$ python3 -q
>>> import numpy as np
>>> np.set_printoptions(precision=3, suppress=True, linewidth=100)
>>> def rd(a):
...     return np.round(a, 3) + 0
... 
>>> rng = np.random.default_rng(22733)
>>> th = rng.uniform(0, 2 * np.pi, 18)
>>> q, _ = np.linalg.qr(np.array([[0.7, 0.8], [-0.3, 0.4], [0.2, 0.2]]))
>>> data = 10 * np.c_[np.cos(th), np.sin(th)] @ q.T
>>> rd(data)
array([[ 4.424, -8.836,  1.531],
       [ 4.737,  8.757,  0.939],
       [ 3.563,  9.325,  0.601],
       [-7.84 , -5.915, -1.883],
       [ 4.634, -8.719,  1.583],
       [ 7.94 , -5.605,  2.353],
       [ 7.065,  6.885,  1.637],
       [-9.632, -0.813, -2.562],
       [-3.579,  9.244, -1.319],
       [ 4.237,  9.023,  0.794],
       [ 1.922,  9.813,  0.14 ],
       [-5.423, -8.324, -1.14 ],
       [ 0.013,  9.993, -0.381],
       [ 5.218, -8.354,  1.726],
       [ 2.218, -9.702,  0.97 ],
       [-1.805,  9.798, -0.863],
       [ 9.636, -0.558,  2.616],
       [-8.387, -5.039, -2.064]])
>>> # null space of dimension 1
>>> data @ data
Traceback (most recent call last):
  File "<python-input-9>", line 1, in <module>
    data @ data
    ~~~~~^~~~~~
ValueError: matmul: Input operand 1 has a mismatch in its core dimension 0, with gufunc signature (n?,k),(k,m?)->(n?,m?) (size 18 is different from 3)
>>> G = data.T @ data
>>> np.linalg.matrix_rank(G)
np.int64(2)
>>> rd(G)
array([[ 605.856,   76.906,  160.157],
       [  76.906, 1150.12 ,  -23.53 ],
       [ 160.157,  -23.53 ,   44.024]])
>>> rd(np.linalg.eigvalsh(G)[::-1])
array([1160.78,  639.22,    0.  ])
>>> rd(np.linalg.norm(data, axis=1))
array([10., 10., 10., 10., 10., 10., 10., 10., 10., 10., 10., 10., 10., 10., 10., 10., 10., 10.])
>>> rd(data[14] @ data[13])
np.float64(94.305)
>>> rd(np.linalg.norm(data[14], 1)), rd(np.linalg.norm(data[14], np.inf))
(np.float64(12.891), np.float64(9.702))
>>> rd(np.linalg.norm(data, "nuc"))
np.float64(59.353)
>>> rd(np.linalg.norm(data) ** 2 / np.linalg.norm(data, 2) ** 2)
np.float64(1.551)
>>> rd(np.linalg.norm(data[14] - data[13]))
np.float64(3.375)
>>> U, sig, Vt = np.linalg.svd(data)
>>> np.argmax(sig[:-1] / (sig[1:] + 1e-6)) + 1
np.int64(2)
>>> B = U[:, :2] @ np.diag(sig[:2]) @ Vt[:2]
>>> np.linalg.matrix_rank(B)
np.int64(2)
>>> np.linalg.matrix_rank(data, rtol=0.05)
np.int64(2)
>>> blk = np.stack([data, 2 * data, data[::-1]])
>>> (blk @ data.T).shape
(3, 18, 18)
>>> np.linalg.matrix_rank(blk.reshape(3, -1))
np.int64(2)
>>> rd(np.einsum("bij,cij->bc", blk, blk))
array([[1800.   , 3600.   ,  311.724],
       [3600.   , 7200.   ,  623.448],
       [ 311.724,  623.448, 1800.   ]])
>>> F = np.load("mat.npy")
>>> F
array([[ -3,  -4,   1,   9,   4,   0,  -7,   9],
       [ -9,  -3,   8,   7,   7,  -7, -12,  15],
       [  3,  -3,  -9,   9,   0,   9,   0,  -3],
       [  1,  -1,  -3,   3,   0,   3,   0,  -1],
       [ -4,  -1,   1,   4,   3,  -1,  -5,   4],
       [ -9,   1,   2,   3,   5,  -3,  -8,   3],
       [-13,  -2,   6,   9,   9,  -6, -15,  13],
       [  1,  -1,  -3,   3,   0,   3,   0,  -1],
       [  1,  -3,   0,   5,   1,   1,  -2,   5]])
>>> rd(F @ np.linalg.pinv(F) @ F)
array([[ -3.,  -4.,   1.,   9.,   4.,   0.,  -7.,   9.],
       [ -9.,  -3.,   8.,   7.,   7.,  -7., -12.,  15.],
       [  3.,  -3.,  -9.,   9.,   0.,   9.,   0.,  -3.],
       [  1.,  -1.,  -3.,   3.,   0.,   3.,   0.,  -1.],
       [ -4.,  -1.,   1.,   4.,   3.,  -1.,  -5.,   4.],
       [ -9.,   1.,   2.,   3.,   5.,  -3.,  -8.,   3.],
       [-13.,  -2.,   6.,   9.,   9.,  -6., -15.,  13.],
       [  1.,  -1.,  -3.,   3.,   0.,   3.,   0.,  -1.],
       [  1.,  -3.,   0.,   5.,   1.,   1.,  -2.,   5.]])
>>> G = F.T @ F
>>> np.allclose(G, G.T)
True
>>> G
array([[ 368,   46, -208, -212, -248,  206,  414, -380],
       [  46,   51,   -6, -124,  -56,   -5,   97, -112],
       [-208,   -6,  205,   30,  127, -198, -214,  250],
       [-212, -124,   30,  360,  198,  -12, -336,  320],
       [-248,  -56,  127,  198,  181, -120, -304,  290],
       [ 206,   -5, -198,  -12, -120,  195,  201, -224],
       [ 414,   97, -214, -336, -304,  201,  511, -492],
       [-380, -112,  250,  320,  290, -224, -492,  536]])
>>> r0 = np.array([-6, -8, 5])
>>> np.cross(F[3, :3], F[2, :3])
array([0, 0, 0])
>>> np.convolve(F[3], r0)
array([ -6,  -2,  31,   1, -39,  -3, -24,  21,   8,  -5])
